$ python -q
>>> import numpy as np
>>> import numpy.linalg as la
>>> np.set_printoptions(precision=3, suppress=True, linewidth=140)
>>> def rd(a):
...     return np.round(a, 3) + 0
... 
>>> M = np.array([[0.0, 0.0, 3.0, -1.0],
...     [0.0, 0.0, 0.0, 0.0],
...     [3.0, 0.0, 0.0, 0.0],
...     [-1.0, 0.0, 0.0, 0.0]])
>>> print(M)
[[ 0.  0.  3. -1.]
 [ 0.  0.  0.  0.]
 [ 3.  0.  0.  0.]
 [-1.  0.  0.  0.]]
>>> def softmax(z):
...     e = np.exp(z - z.max(axis=-1, keepdims=True))
...     return e / e.sum(axis=-1, keepdims=True)
... 
>>> print(rd(softmax(M).sum(axis=1)))
[1. 1. 1. 1.]
>>> print(rd(softmax(M[2] + 5)))
[0.87  0.043 0.043 0.043]
>>> print(rd(softmax(M[2])))
[0.87  0.043 0.043 0.043]
>>> att = M @ M.T / np.sqrt(4)
>>> print(rd(softmax(att)))
[[0.98  0.007 0.007 0.007]
 [0.25  0.25  0.25  0.25 ]
 [0.011 0.011 0.976 0.002]
 [0.258 0.258 0.058 0.426]]
>>> print(rd(softmax(att)[2] @ M))
[ 2.925  0.     0.033 -0.011]
>>> print(rd(softmax(att + np.triu(np.full(att.shape, -np.inf), 1))))
[[1.    0.    0.    0.   ]
 [0.5   0.5   0.    0.   ]
 [0.011 0.011 0.978 0.   ]
 [0.258 0.258 0.058 0.426]]
>>> print(la.matrix_rank(M, rtol=0.1))
2
>>> print(rd(la.norm(M, 2) / la.norm(M)))
0.707
>>> vals, V = la.eigvalsh(M)
Traceback (most recent call last):
  File "<python-input-16>", line 1, in <module>
    vals, V = la.eigvalsh(M)
    ^^^^^^^
ValueError: too many values to unpack (expected 2)
>>> vals, V = la.eigh(M)
>>> print(vals.sum(), np.trace(M))
0.0 0.0
>>> print(rd(V.T @ V))
[[1. 0. 0. 0.]
 [0. 1. 0. 0.]
 [0. 0. 1. 0.]
 [0. 0. 0. 1.]]
>>> print(rd(la.eigvalsh(M + -1 * np.eye(4))))
[-4.162 -1.    -1.     2.162]
>>> print(rd(la.eigvalsh(M @ M)))
[ 0.  0. 10. 10.]
>>> print(np.unique(vals.round(6) + 0, return_counts=True)[1])
[1 2 1]
>>> print(rd(V @ np.diag(vals) @ V.T))
[[ 0.  0.  3. -1.]
 [ 0.  0.  0.  0.]
 [ 3.  0.  0.  0.]
 [-1.  0.  0.  0.]]
>>> print((vals > 1e-8).sum(), (vals < -1e-8).sum())
1 1
